$ python -q
>>> import numpy as np
>>> np.set_printoptions(precision=2, suppress=True, linewidth=120)
>>> def rd(a):
...     return np.round(a, 2) + 0
... 
>>> arr = np.array([[-1, -3, 2, 0, 0],
...     [-3, -1, -2, -2, 2],
...     [-3, 2, -5, -3, 0],
...     [-2, -2, -3, 3, 3],
...     [0, -3, -2, 2, -12]])
>>> arr
array([[ -1,  -3,   2,   0,   0],
       [ -3,  -1,  -2,  -2,   2],
       [ -3,   2,  -5,  -3,   0],
       [ -2,  -2,  -3,   3,   3],
       [  0,  -3,  -2,   2, -12]])
>>> evals, vecs = np.linalg.eig(arr)
>>> rd(np.prod(evals))
np.float64(270.0)
>>> print(rd(np.sort(np.linalg.eigvals(arr.T))))
[-11.59  -6.1   -2.94  -0.27   4.89]
>>> rd(np.sort(np.linalg.eigvals(arr @ arr)))
array([  0.07,   8.66,  23.9 ,  37.16, 134.21])
>>> vec = np.array([-2, 4, 1, -3, 1])
>>> h = np.maximum(arr @ vec, 0)
>>> h
array([ 0,  8, 18,  0,  0])
>>> rd(np.tanh(arr @ vec))
array([-1.,  1.,  1., -1., -1.])
>>> np.maximum(arr @ vec, 0) - np.maximum(-arr @ vec, 0)
array([ -8,   8,  18, -13, -32])
>>> print(arr.T @ h)
[ -78   28 -106  -70   16]
>>> rng = np.random.default_rng(71)
>>> z = rng.permutation(5)
>>> z
array([2, 4, 1, 0, 3])
>>> out = arr[z][:, z]
>>> rd(np.sort(np.abs(np.linalg.eigvals(out))))
array([ 0.27,  2.94,  4.89,  6.1 , 11.59])
>>> out
array([[ -5,   0,   2,  -3,  -3],
       [ -2, -12,  -3,   0,   2],
       [ -2,   2,  -1,  -3,  -2],
       [  2,   0,  -3,  -1,   0],
       [ -3,   3,  -2,  -2,   3]])
>>> np.allclose(out, arr)
False
>>> print(np.diag(out))
[ -5 -12  -1  -1   3]
>>> data = np.loadtxt("out10.csv", delimiter=",")
>>> print(data)
[[ 0.8  -0.6  -0.1  -1.   -0.2   0.2   0.1   0.8   1.   -0.2 ]
 [ 0.1   0.4   0.4   1.3  -0.2  -0.9   2.3  -0.9  -0.9   0.8 ]
 [ 1.5   2.1   0.8   1.6  -0.1   0.5   1.3   0.7   1.2   1.9 ]
 [-0.5   0.   -1.1  -2.1   0.6   1.   -1.4   0.1  -0.7  -1.9 ]
 [ 1.5  -0.3   0.    0.1   0.9  -0.3   1.    2.3  -0.1   0.8 ]
 [-1.6  -0.5  -1.7   0.   -0.6   0.1  -1.5   0.4   0.8  -0.7 ]
 [-0.65 -1.19  1.11 -0.89 -1.81 -0.11 -0.37 -1.44 -1.11  0.57]
 [ 0.    1.9   1.8  -0.5  -0.3   1.    1.   -0.5  -0.9   0.5 ]
 [ 0.6   0.8   1.3   0.8   0.5  -2.   -0.9   1.2  -0.1   1.9 ]
 [-1.2  -1.1   1.1  -1.6  -1.9  -0.9  -1.7  -0.5   0.    1.2 ]
 [ 0.4   1.4  -1.2  -1.8   1.5   0.3  -0.2  -1.8   0.2   0.7 ]
 [-0.7  -0.2   0.3   0.5   0.8  -0.7  -0.4   0.3   1.3  -1.  ]
 [-0.6  -1.2   1.   -0.9  -1.8   0.   -0.4  -1.4  -1.1   0.6 ]
 [-0.1   0.    0.5  -2.    1.1   0.   -0.7   1.8   1.8  -0.7 ]]
>>> vec = np.array([2, -3, 0, 2, -1, 1, 3, -2, -1, -2])
>>> (data @ vec).argmax()
np.int64(1)
>>> rd(data @ vec)
array([ -0.1 ,   8.9 ,  -2.  ,  -4.7 ,  -0.2 ,  -5.7 ,   3.93,  -1.5 , -10.9 ,  -7.8 ,  -6.8 ,  -2.4 ,   3.9 , -11.4 ])
>>> data @ np.eye(10)[2]
array([-0.1 ,  0.4 ,  0.8 , -1.1 ,  0.  , -1.7 ,  1.11,  1.8 ,  1.3 ,  1.1 , -1.2 ,  0.3 ,  1.  ,  0.5 ])
>>> rd((data * vec).sum(axis=1))
array([ -0.1 ,   8.9 ,  -2.  ,  -4.7 ,  -0.2 ,  -5.7 ,   3.93,  -1.5 , -10.9 ,  -7.8 ,  -6.8 ,  -2.4 ,   3.9 , -11.4 ])
>>> print(np.linalg.norm(data @ vec) <= np.linalg.norm(data, 2) * np.linalg.norm(vec) + 1e-9)
True
>>> rd(data @ np.ones(10))
array([ 0.8 ,  2.4 , 11.5 , -6.  ,  5.9 , -5.3 , -5.89,  4.  ,  4.1 , -6.6 , -0.5 ,  0.2 , -5.8 ,  1.7 ])
>>> out = np.c_[data[:, :5] @ np.array([[1, 0, -2, 1, -2],
...     [2, 2, -1, -2, -2],
...     [0, 1, 2, 1, -1],
...     [-1, -2, 1, -2, 1],
...     [2, 0, 1, -1, -1]]), np.array([1, 2, 0, 2, 0, 1, 0, 0, 2, 1, 0, 2, 2, 0])]
>>> rd(out)
array([[ 0.2 ,  0.7 , -2.4 ,  4.1 , -1.1 ,  1.  ],
       [-0.8 , -1.4 ,  1.3 , -2.7 ,  0.1 ,  2.  ],
       [ 3.9 ,  1.8 , -2.  , -5.  , -6.3 ,  0.  ],
       [ 2.8 ,  3.1 , -2.7 ,  2.  , -0.6 ,  2.  ],
       [ 2.6 , -0.8 , -1.7 ,  1.  , -3.2 ,  0.  ],
       [-3.8 , -2.7 , -0.3 , -1.7 ,  6.5 ,  1.  ],
       [-5.76,  0.51,  2.01,  6.43,  3.49,  0.  ],
       [ 3.7 ,  6.6 ,  0.9 , -0.7 , -5.8 ,  0.  ],
       [ 2.4 ,  1.3 ,  1.9 , -1.8 , -3.8 ,  2.  ],
       [-5.6 ,  2.1 ,  2.2 ,  7.2 ,  3.8 ,  1.  ],
       [ 8.  ,  5.2 , -4.9 , -1.5 , -5.7 ,  0.  ],
       [ 0.  , -1.1 ,  3.5 , -1.8 ,  1.2 ,  2.  ],
       [-5.7 ,  0.4 ,  1.7 ,  6.4 ,  3.5 ,  2.  ],
       [ 4.1 ,  4.5 ,  0.3 ,  3.3 , -3.4 ,  0.  ]])
>>> rd(np.linalg.norm(np.linalg.qr(data)[0].T @ out, axis=0) ** 2 / ((out ** 2).sum(axis=0) + 1e-12))
array([1.  , 1.  , 1.  , 1.  , 1.  , 0.51])
>>> rd(np.linalg.norm(out - data @ np.linalg.lstsq(data, out)[0], axis=0))
array([0.  , 0.  , 0.  , 0.  , 0.  , 3.34])
>>> np.linalg.matrix_rank(np.c_[data, out])
np.int64(11)
>>> rd(np.linalg.lstsq(data, out[:, 0])[0])
array([ 1.,  2.,  0., -1.,  2.,  0.,  0.,  0.,  0.,  0.])
>>> m1 = np.loadtxt("x.csv", delimiter=",")
>>> rd(m1)
array([[ 1.  ,  0.  ,  0.  ,  0.  ,  0.  ,  0.  ,  0.  ,  0.  ,  0.  ,  0.  ,  0.  ],
       [ 0.  ,  0.81,  0.  ,  0.  ,  0.  ,  0.  ,  0.  ,  0.  ,  0.  , -0.59,  0.  ],
       [ 0.  ,  0.  ,  1.  ,  0.  ,  0.  ,  0.  ,  0.  ,  0.  ,  0.  ,  0.  ,  0.  ],
       [ 0.  ,  0.  ,  0.  ,  1.  ,  0.  ,  0.  ,  0.  ,  0.  ,  0.  ,  0.  ,  0.  ],
       [ 0.  ,  0.  ,  0.  ,  0.  ,  1.  ,  0.  ,  0.  ,  0.  ,  0.  ,  0.  ,  0.  ],
       [ 0.  ,  0.  ,  0.  ,  0.  ,  0.  ,  1.  ,  0.  ,  0.  ,  0.  ,  0.  ,  0.  ],
       [ 0.  ,  0.  ,  0.  ,  0.  ,  0.  ,  0.  ,  1.  ,  0.  ,  0.  ,  0.  ,  0.  ],
       [ 0.  ,  0.  ,  0.  ,  0.  ,  0.  ,  0.  ,  0.  ,  1.  ,  0.  ,  0.  ,  0.  ],
       [ 0.  ,  0.  ,  0.  ,  0.  ,  0.  ,  0.  ,  0.  ,  0.  ,  1.  ,  0.  ,  0.  ],
       [ 0.  ,  0.59,  0.  ,  0.  ,  0.  ,  0.  ,  0.  ,  0.  ,  0.  ,  0.81,  0.  ],
       [ 0.  ,  0.  ,  0.  ,  0.  ,  0.  ,  0.  ,  0.  ,  0.  ,  0.  ,  0.  ,  1.  ]])
>>> m1[:, 3] @ m1[:, 9]
np.float64(0.0)
>>> rd(np.linalg.svd(m1, compute_uv=False))
array([1., 1., 1., 1., 1., 1., 1., 1., 1., 1., 1.])
>>> rd(np.linalg.pinv(m1))
array([[ 1.  ,  0.  ,  0.  ,  0.  ,  0.  ,  0.  ,  0.  ,  0.  ,  0.  ,  0.  ,  0.  ],
       [ 0.  ,  0.81,  0.  ,  0.  ,  0.  ,  0.  ,  0.  ,  0.  ,  0.  ,  0.59,  0.  ],
       [ 0.  ,  0.  ,  1.  ,  0.  ,  0.  ,  0.  ,  0.  ,  0.  ,  0.  ,  0.  ,  0.  ],
       [ 0.  ,  0.  ,  0.  ,  1.  ,  0.  ,  0.  ,  0.  ,  0.  ,  0.  ,  0.  ,  0.  ],
       [ 0.  ,  0.  ,  0.  ,  0.  ,  1.  ,  0.  ,  0.  ,  0.  ,  0.  ,  0.  ,  0.  ],
       [ 0.  ,  0.  ,  0.  ,  0.  ,  0.  ,  1.  ,  0.  ,  0.  ,  0.  ,  0.  ,  0.  ],
       [ 0.  ,  0.  ,  0.  ,  0.  ,  0.  ,  0.  ,  1.  ,  0.  ,  0.  ,  0.  ,  0.  ],
       [ 0.  ,  0.  ,  0.  ,  0.  ,  0.  ,  0.  ,  0.  ,  1.  ,  0.  ,  0.  ,  0.  ],
       [ 0.  ,  0.  ,  0.  ,  0.  ,  0.  ,  0.  ,  0.  ,  0.  ,  1.  ,  0.  ,  0.  ],
       [ 0.  , -0.59,  0.  ,  0.  ,  0.  ,  0.  ,  0.  ,  0.  ,  0.  ,  0.81,  0.  ],
       [ 0.  ,  0.  ,  0.  ,  0.  ,  0.  ,  0.  ,  0.  ,  0.  ,  0.  ,  0.  ,  1.  ]])
>>> out = m1 / np.linalg.norm(m1, axis=1, keepdims=True)
>>> gram = out @ out.T
>>> rd(gram)
array([[1., 0., 0., 0., 0., 0., 0., 0., 0., 0., 0.],
       [0., 1., 0., 0., 0., 0., 0., 0., 0., 0., 0.],
       [0., 0., 1., 0., 0., 0., 0., 0., 0., 0., 0.],
       [0., 0., 0., 1., 0., 0., 0., 0., 0., 0., 0.],
       [0., 0., 0., 0., 1., 0., 0., 0., 0., 0., 0.],
       [0., 0., 0., 0., 0., 1., 0., 0., 0., 0., 0.],
       [0., 0., 0., 0., 0., 0., 1., 0., 0., 0., 0.],
       [0., 0., 0., 0., 0., 0., 0., 1., 0., 0., 0.],
       [0., 0., 0., 0., 0., 0., 0., 0., 1., 0., 0.],
       [0., 0., 0., 0., 0., 0., 0., 0., 0., 1., 0.],
       [0., 0., 0., 0., 0., 0., 0., 0., 0., 0., 1.]])
>>> (np.abs(gram) > 0.9).astype(int)
array([[1, 0, 0, 0, 0, 0, 0, 0, 0, 0, 0],
       [0, 1, 0, 0, 0, 0, 0, 0, 0, 0, 0],
       [0, 0, 1, 0, 0, 0, 0, 0, 0, 0, 0],
       [0, 0, 0, 1, 0, 0, 0, 0, 0, 0, 0],
       [0, 0, 0, 0, 1, 0, 0, 0, 0, 0, 0],
       [0, 0, 0, 0, 0, 1, 0, 0, 0, 0, 0],
       [0, 0, 0, 0, 0, 0, 1, 0, 0, 0, 0],
       [0, 0, 0, 0, 0, 0, 0, 1, 0, 0, 0],
       [0, 0, 0, 0, 0, 0, 0, 0, 1, 0, 0],
       [0, 0, 0, 0, 0, 0, 0, 0, 0, 1, 0],
       [0, 0, 0, 0, 0, 0, 0, 0, 0, 0, 1]])
>>> (gram - 2 * np.eye(11)).round(6).argmax(axis=1)
array([1, 0, 0, 0, 0, 0, 0, 0, 0, 0, 0])
>>> np.argwhere(np.triu(np.abs(gram) > 0.95, 1))
array([], shape=(0, 2), dtype=int64)
>>> gram[10]
array([0., 0., 0., 0., 0., 0., 0., 0., 0., 0., 1.])
